% python3 -q
>>> import numpy as np
>>> np.set_printoptions(precision=2, suppress=True, linewidth=140, legacy="1.25")
>>> W0 = np.load("data.npy")
>>> W0
array([[-3, -2, -1],
       [-1, -3, -2],
       [-2, -1, -3]])
>>> W0 @ (-1.0) ** np.arange(3)
array([-2.,  0., -4.])
>>> np.allclose(W0 @ W0.T, W0.T @ W0)
True
>>> f = np.array([-2, 1])
>>> np.correlate(W0[0], W0[1], "full")
array([ 6, 13, 11,  5,  1])
>>> x = np.array([1, 1, -3])
>>> a = np.maximum(W0 @ x, 0)
>>> a
array([0, 2, 6])
>>> np.maximum(W0 @ x, 0) - np.maximum(-W0 @ x, 0)
array([-2,  2,  6])
>>> print(np.maximum(W0 @ (3 * x), 0))
[ 0  6 18]
>>> np.tanh(W0 @ x)
array([-0.96,  0.96,  1.  ])
>>> W0.T @ a
array([-14, -12, -22])
>>> left, sv, vt = np.linalg.svd(W0, full_matrices=False)
>>> print(round(float(np.sqrt((sv ** 2).sum())), 2), round(float(np.linalg.norm(W0)), 2))
6.48 6.48
>>> print(np.round(vt @ vt.T, 2) + 0)
[[1. 0. 0.]
 [0. 1. 0.]
 [0. 0. 1.]]
>>> np.round(left.T @ W0 @ vt.T, 2) + 0
array([[6.  , 0.  , 0.  ],
       [0.  , 1.73, 0.  ],
       [0.  , 0.  , 1.73]])
>>> w1 = np.array([[0, 2, 0, 1, 0], [0, 2, 0, 2, 1], [2, 0, 0, 1, 1]])
>>> beta = np.array([1, 2, 0, -2, 1])
>>> hid = np.maximum(W0 @ w1 + beta, 0)
>>> (hid > 0).mean(axis=0)
array([0., 0., 0., 0., 0.])
>>> print(hid)
[[0 0 0 0 0]
 [0 0 0 0 0]
 [0 0 0 0 0]]
>>> W2 = np.array([[9, 5], [8, 8], [9, 3], [0, 5], [7, 3]])
>>> w1 @ W2
array([[16, 21],
       [23, 29],
       [25, 18]])
>>> hid @ W2
array([[0, 0],
       [0, 0],
       [0, 0]])
>>> O, _ = np.linalg.qr(np.array([[-0.5, 1.0], [-0.2, 0.3], [-1.4, -0.8]]))
>>> M = O @ O.T
>>> M
array([[ 0.91,  0.29, -0.01],
       [ 0.29,  0.09,  0.03],
       [-0.01,  0.03,  1.  ]])
>>> # rows and columns are dependent
>>> rank = np.linalg.matrix_rank(M)
>>> rank
2
>>> N = np.linalg.svd(M)[2][rank:].T
>>> np.round(M @ N, 2) + 0
array([[0.],
       [0.],
       [0.]])
>>> np.linalg.matrix_rank(M.T @ M), np.linalg.matrix_rank(M @ M.T)
(2, 2)
>>> print(N[:, 0] / N[np.abs(N[:, 0]).round(6).argmax(), 0])
[-0.32  1.   -0.03]
>>> print(np.round(N @ N.T, 2) + 0)
[[ 0.09 -0.29  0.01]
 [-0.29  0.91 -0.03]
 [ 0.01 -0.03  0.  ]]
>>> [int(np.linalg.matrix_rank(M[:i])) for i in range(1, len(M) + 1)]
[1, 2, 2]
>>> x = np.array([0, 0, 0])
>>> np.round(np.eye(3) - M, 2) + 0
array([[ 0.09, -0.29,  0.01],
       [-0.29,  0.91, -0.03],
       [ 0.01, -0.03,  0.  ]])
>>> M.sum(axis=0)
array([1.19, 0.41, 1.02])
>>> M.shape
(3, 3)
>>> print(np.round(np.linalg.svd(M, compute_uv=False), 2) + 0)
[1. 1. 0.]
>>> print(M.sum(axis=1))
[1.19 0.41 1.02]
>>> print(np.linalg.matrix_rank(M))
2
>>> round(float(np.linalg.norm(M)), 2)
1.41
>>> print(np.diff(M, axis=0))
[[-0.61 -0.2   0.03]
 [-0.3  -0.07  0.97]]
>>> np.count_nonzero(M)
9
